% python3 -q
>>> import numpy as np
>>> np.set_printoptions(suppress=True, linewidth=160)
>>> F = np.loadtxt("test3.csv", delimiter=",")
>>> F
array([[-15.39,  -3.59, -12.26],
       [  5.03,  17.67,  -7.9 ],
       [  2.73, -19.81,   0.  ],
       [  4.75,  -2.32, -19.29],
       [-10.17,  10.89,  13.33],
       [  3.68, -18.38,   6.96],
       [ -9.51,  13.98, -10.68],
       [ -2.99, -15.25, -12.59],
       [  5.45, -19.15,  -1.84],
       [ -3.99, -14.76, -12.89]])
>>> M2 = F / np.sqrt((F ** 2).mean(axis=1, keepdims=True))
>>> np.round(np.linalg.norm(M2, axis=1), 2)
array([1.73, 1.73, 1.73, 1.73, 1.73, 1.73, 1.73, 1.73, 1.73, 1.73])
>>> np.linalg.matrix_rank(F - F.mean(axis=1, keepdims=True))
np.int64(2)
>>> hat = F @ np.linalg.solve(F.T @ F, F.T)
>>> np.round(np.linalg.eigvalsh(hat), 2) + 0
array([0., 0., 0., 0., 0., 0., 0., 1., 1., 1.])
>>> print(np.linalg.matrix_rank(np.eye(10) - hat))
7
>>> np.allclose(hat @ hat, hat)
True
>>> print(np.round(np.trace(hat), 2))
3.0
>>> A = np.load("layer13.npy")
>>> print(A)
[[-1.84  0.29  0.49 -1.08]
 [-1.52  1.12  0.32 -0.24]
 [-0.16 -1.09  0.15 -0.92]]
>>> # null space of dimension 2
>>> left, sigma, Vh = np.linalg.svd(A)
>>> evecs = Vh[:(sigma > 1e-8).sum()]
>>> rng = np.random.default_rng(832673)
>>> x0 = A[2] + 4 * A[0] + rng.integers(2) * np.eye(4)[3]
>>> x0.round(2)
array([-7.52,  0.07,  2.11, -5.24])
>>> np.linalg.matrix_rank(np.vstack([A, x0]))
np.int64(2)
>>> np.round(np.linalg.norm(x0 - evecs.T @ evecs @ x0), 2)
np.float64(0.0)
>>> np.round(np.diag(evecs.T @ evecs), 2)
array([0.72, 0.73, 0.05, 0.49])
>>> E = np.loadtxt("w.csv", delimiter=",")
>>> E
array([[ 2.,  2., -2.,  1.],
       [-1., -1.,  1.,  1.],
       [ 0.,  0.,  2., -2.],
       [ 0.,  0., -2.,  2.]])
>>> # null space of dimension 1
>>> np.linalg.cond(E) > 100
np.True_
>>> np.argsort(-np.linalg.norm(E, axis=0).round(6), kind="stable")[:3]
array([2, 3, 0])
>>> [round(float(x), 2) for x in np.linalg.svd(E, compute_uv=False)[:3]]
[4.86, 2.94, 0.84]
>>> left, sigma, Vh = np.linalg.svd(E)
>>> sigma.round(2) + 0
array([4.86, 2.94, 0.84, 0.  ])
>>> M2 = left[:, :3] @ np.diag(sigma[:3]) @ Vh[:3]
>>> M2.round(2) + 0
array([[ 2.,  2., -2.,  1.],
       [-1., -1.,  1.,  1.],
       [ 0.,  0.,  2., -2.],
       [ 0.,  0., -2.,  2.]])
>>> np.linalg.matrix_rank(E, rtol=0.05)
np.int64(3)
